>>> import numpy as np
>>> from numpy import linalg as LA
>>> np.set_printoptions(precision=2, suppress=True, linewidth=200)
>>> tidy = lambda a: np.round(a, 2) + 0
>>> q, _ = LA.qr(np.array([[1.0, 2.1, -0.6], [0.2, -0.6, -0.2], [0.9, 0.3, 1.0]]))
>>> evals = np.array([0, 0, 1])
>>> m1 = q @ np.diag(evals) @ q.T
>>> tidy(m1)
array([[ 0.09,  0.24, -0.16],
       [ 0.24,  0.64, -0.41],
       [-0.16, -0.41,  0.26]])
>>> hat = np.triu(np.array([[-9, 5, 6], [5, -8, 7], [-6, 2, -3]]), 1) + np.eye(3)
>>> B = hat @ m1 @ LA.inv(hat)
>>> LA.matrix_rank(B)
np.int64(1)
>>> tidy(LA.det(B))
np.float64(0.0)
>>> tidy(m1 @ LA.pinv(m1) @ m1)
array([[ 0.09,  0.24, -0.16],
       [ 0.24,  0.64, -0.41],
       [-0.16, -0.41,  0.26]])
>>> tidy(np.trace(LA.pinv(m1) @ m1))
np.float64(1.0)
>>> np.unique(m1.round(6), axis=0).shape
(3, 3)
>>> U, sv, VT = LA.svd(m1)
>>> print(tidy(sv))
[1. 0. 0.]
>>> B = U[:, :1] @ np.diag(sv[:1]) @ VT[:1]
>>> print(tidy(LA.norm(m1 - B, 2)), tidy(sv[1]))
0.0 0.0
>>> LA.matrix_rank(m1, rtol=0.05)
np.int64(1)
>>> E = np.tanh(np.array([[-2.8, -0.1],
...     [0.4, 0.1],
...     [-0.9, -1.8],
...     [0.1, 0.7],
...     [0.9, -0.3],
...     [-1.0, 0.6],
...     [-0.1, 1.1],
...     [1.8, -0.8],
...     [1.5, -1.1],
...     [-1.0, 0.4],
...     [1.3, -2.1],
...     [1.0, 1.7],
...     [-0.7, 0.3]]) @ np.array([[1.4, -1.4, -1.7], [1.2, -0.6, 1.8]]))
>>> tidy(E)
array([[-1.  ,  1.  ,  1.  ],
       [ 0.59, -0.55, -0.46],
       [-1.  ,  0.98, -0.94],
       [ 0.75, -0.51,  0.8 ],
       [ 0.72, -0.79, -0.97],
       [-0.59,  0.78,  0.99],
       [ 0.83, -0.48,  0.97],
       [ 0.92, -0.97, -1.  ],
       [ 0.65, -0.89, -1.  ],
       [-0.73,  0.82,  0.98],
       [-0.6 , -0.51, -1.  ],
       [ 1.  , -0.98,  0.88],
       [-0.55,  0.66,  0.94]])
>>> q, Rm = LA.qr(E)
>>> print(tidy(q.T @ q))
[[1. 0. 0.]
 [0. 1. 0.]
 [0. 0. 1.]]
>>> tidy(Rm)
array([[ 2.81, -2.56, -0.55],
       [ 0.  , -1.22, -2.09],
       [ 0.  ,  0.  ,  2.56]])
>>> print(tidy(np.abs(np.diag(Rm))))
[2.81 1.22 2.56]
>>> mat = np.array([[2, -1, 0, 1, 0, 0, -2],
...     [-1, 2, -1, 0, 1, 0, 0],
...     [0, -1, 2, -1, 0, 1, 0],
...     [1, 0, -1, 2, -1, 0, 1],
...     [0, 1, 0, -1, 2, -1, 0],
...     [0, 0, 1, 0, -1, 2, -1],
...     [-2, 0, 0, 1, 0, -1, 2]])
>>> B = mat / LA.norm(mat, axis=1, keepdims=True)
>>> gram = B @ B.T
>>> print(np.argwhere(np.triu(np.abs(gram) > 0.95, 1)))
[]
>>> tidy(gram)
array([[ 1.  , -0.48,  0.  ,  0.22, -0.24,  0.24, -0.7 ],
       [-0.48,  1.  , -0.57, -0.13,  0.57, -0.29,  0.24],
       [ 0.  , -0.57,  1.  , -0.53, -0.14,  0.57, -0.24],
       [ 0.22, -0.13, -0.53,  1.  , -0.53, -0.13,  0.22],
       [-0.24,  0.57, -0.14, -0.53,  1.  , -0.57,  0.  ],
       [ 0.24, -0.29,  0.57, -0.13, -0.57,  1.  , -0.48],
       [-0.7 ,  0.24, -0.24,  0.22,  0.  , -0.48,  1.  ]])
>>> B = mat[0, 0] * mat[1:] - np.outer(mat[1:, 0], mat[0])
>>> B
array([[ 0,  3, -2,  1,  2,  0, -2],
       [ 0, -2,  4, -2,  0,  2,  0],
       [ 0,  1, -2,  3, -2,  0,  4],
       [ 0,  2,  0, -2,  4, -2,  0],
       [ 0,  0,  2,  0, -2,  4, -2],
       [ 0, -2,  0,  4,  0, -2,  0]])
>>> mat[:, 0] / mat[0, 0]
array([ 1. , -0.5,  0. ,  0.5,  0. ,  0. , -1. ])
>>> print(np.flatnonzero(~B.round(6).any(axis=1)))
[]
>>> F = np.loadtxt("m.csv", delimiter=",")
>>> print(F)
[[-3.  1.  0.  0.  0.  0.  0.  0.]
 [ 0. -3.  1.  0.  0.  0.  0.  0.]
 [ 0.  0. -3.  1.  0.  0.  0.  0.]
 [ 0.  0.  0. -3.  1.  0.  0.  0.]
 [ 0.  0.  0.  0. -3.  1.  0.  0.]
 [ 0.  0.  0.  0.  0. -3.  1.  0.]
 [ 0.  0.  0.  0.  0.  0. -3.  1.]
 [ 0.  0.  0.  0.  0.  0.  0. -3.]]
>>> x = np.array([1, 2, 5, -2, -5, 0, 5, -5])
>>> y = F @ x
>>> print(y)
[ -1.  -1. -17.   1.  15.   5. -20.  15.]
>>> print(tidy(LA.solve(F, y)))
[ 1.  2.  5. -2. -5.  0.  5. -5.]
>>> tidy(LA.solve(F.T, F[0]))
array([1., 0., 0., 0., 0., 0., 0., 0.])
>>> tidy(LA.solve(F, F[:, 1]))
array([0., 1., 0., 0., 0., 0., 0., 0.])
>>> gram = F.T @ F
>>> tidy(LA.eigvalsh(gram)[::-1])
array([15.62, 14.52, 12.86, 10.84,  8.74,  6.81,  5.29,  4.33])
>>> np.trace(gram), (F ** 2).sum()
(np.float64(79.0), np.float64(79.0))
>>> np.allclose(gram, gram.T)
True
>>> (F @ F.T).shape
(8, 8)
>>> J = np.load("arr.npy")
>>> J
array([[ 0.27,  0.43,  0.03,  1.09, -0.62,  0.42, -0.24, -0.24],
       [ 0.28,  0.6 ,  0.62,  0.75, -0.94, -0.24, -1.19,  0.01],
       [ 0.02,  0.97,  0.19,  0.95,  0.06, -1.62, -0.13,  0.56],
       [ 0.17, -0.58,  0.5 , -0.48, -0.78,  1.02, -0.75, -0.53],
       [ 0.18, -1.82,  0.22, -2.12, -0.26,  2.34, -0.47, -0.83],
       [ 0.14,  1.32, -0.34,  0.84,  0.05, -0.51,  0.49,  0.57],
       [-0.31, -0.58, -0.43, -0.72,  0.27,  0.4 ,  0.38, -0.27]])
>>> J.reshape(2, -1)
array([[ 0.27,  0.43,  0.03,  1.09, -0.62,  0.42, -0.24, -0.24,  0.28,  0.6 ,  0.62,  0.75, -0.94, -0.24, -1.19,  0.01,  0.02,  0.97,  0.19,  0.95,  0.06, -1.62, -0.13,  0.56,  0.17, -0.58,  0.5 ,
        -0.48],
       [-0.78,  1.02, -0.75, -0.53,  0.18, -1.82,  0.22, -2.12, -0.26,  2.34, -0.47, -0.83,  0.14,  1.32, -0.34,  0.84,  0.05, -0.51,  0.49,  0.57, -0.31, -0.58, -0.43, -0.72,  0.27,  0.4 ,  0.38,
        -0.27]])
>>> J.ravel(order="F")
array([ 0.27,  0.28,  0.02,  0.17,  0.18,  0.14, -0.31,  0.43,  0.6 ,  0.97, -0.58, -1.82,  1.32, -0.58,  0.03,  0.62,  0.19,  0.5 ,  0.22, -0.34, -0.43,  1.09,  0.75,  0.95, -0.48, -2.12,  0.84,
       -0.72, -0.62, -0.94,  0.06, -0.78, -0.26,  0.05,  0.27,  0.42, -0.24, -1.62,  1.02,  2.34, -0.51,  0.4 , -0.24, -1.19, -0.13, -0.75, -0.47,  0.49,  0.38, -0.24,  0.01,  0.56, -0.53, -0.83,
        0.57, -0.27])
>>> T = J.reshape(7, 2, -1)
>>> np.einsum("ihd,jhd->hij", T, T).shape
(2, 7, 7)
>>> W = np.array([[3, -2, 0, -3, -1],
...     [1, 1, -1, 3, 0],
...     [-2, 2, 3, 1, 3],
...     [2, 1, -3, 0, 0],
...     [-2, -1, -2, -3, 1],
...     [0, 3, -2, 3, -2],
...     [-2, 3, 2, 1, 0],
...     [-2, 0, 0, 1, 2]])
>>> beta = np.array([0, 0, 3, 1, 3])
>>> hid = np.maximum(J @ W + beta, 0)
>>> LA.matrix_rank(hid)
np.int64(5)
>>> (hid > 0).astype(int)
array([[1, 1, 0, 1, 1],
       [1, 0, 1, 1, 1],
       [1, 0, 1, 0, 1],
       [1, 1, 1, 1, 1],
       [0, 1, 1, 1, 0],
       [1, 1, 1, 1, 1],
       [0, 1, 1, 1, 1]])
>>> cent = np.array([[-2, 0, -1], [0, -2, 2], [0, -1, 2], [1, 0, 0], [0, 2, 2]])
>>> W @ cent
array([[-9,  2, -9],
       [ 1, -1, -1],
       [ 5, -1, 18],
       [-4,  1, -6],
       [ 1,  6, -2],
       [ 3, -8, -2],
       [ 5, -8, 12],
       [ 5,  4,  6]])
>>> rng = np.random.default_rng(2241)
>>> B = J + rng.integers(-2, 3, (7, 6)) @ rng.integers(-2, 3, (6, 8))
>>> tidy(B)
array([[-2.73, -3.57,  9.03,  9.09, -0.62, -3.58,  7.76,  4.76],
       [ 2.28,  5.6 ,  4.62, -3.25, 12.06, -5.24,  3.81, -1.99],
       [ 2.02,  1.97, -2.81, -4.05,  5.06, -2.62,  1.87, -1.44],
       [ 7.17,  4.42, -2.5 ,  2.52,  2.22,  5.02, -7.75, -2.53],
       [ 2.18,  0.18,  3.22,  3.88,  2.74,  1.34,  0.53, -1.83],
       [ 1.14,  0.32, -1.34, 10.84, -1.95,  1.49,  2.49, -2.43],
       [ 3.69, -3.58,  3.57, -3.72,  2.27, -3.6 ,  1.38,  8.73]])
>>> print(LA.matrix_rank(B - J, tol=1e-8))
6
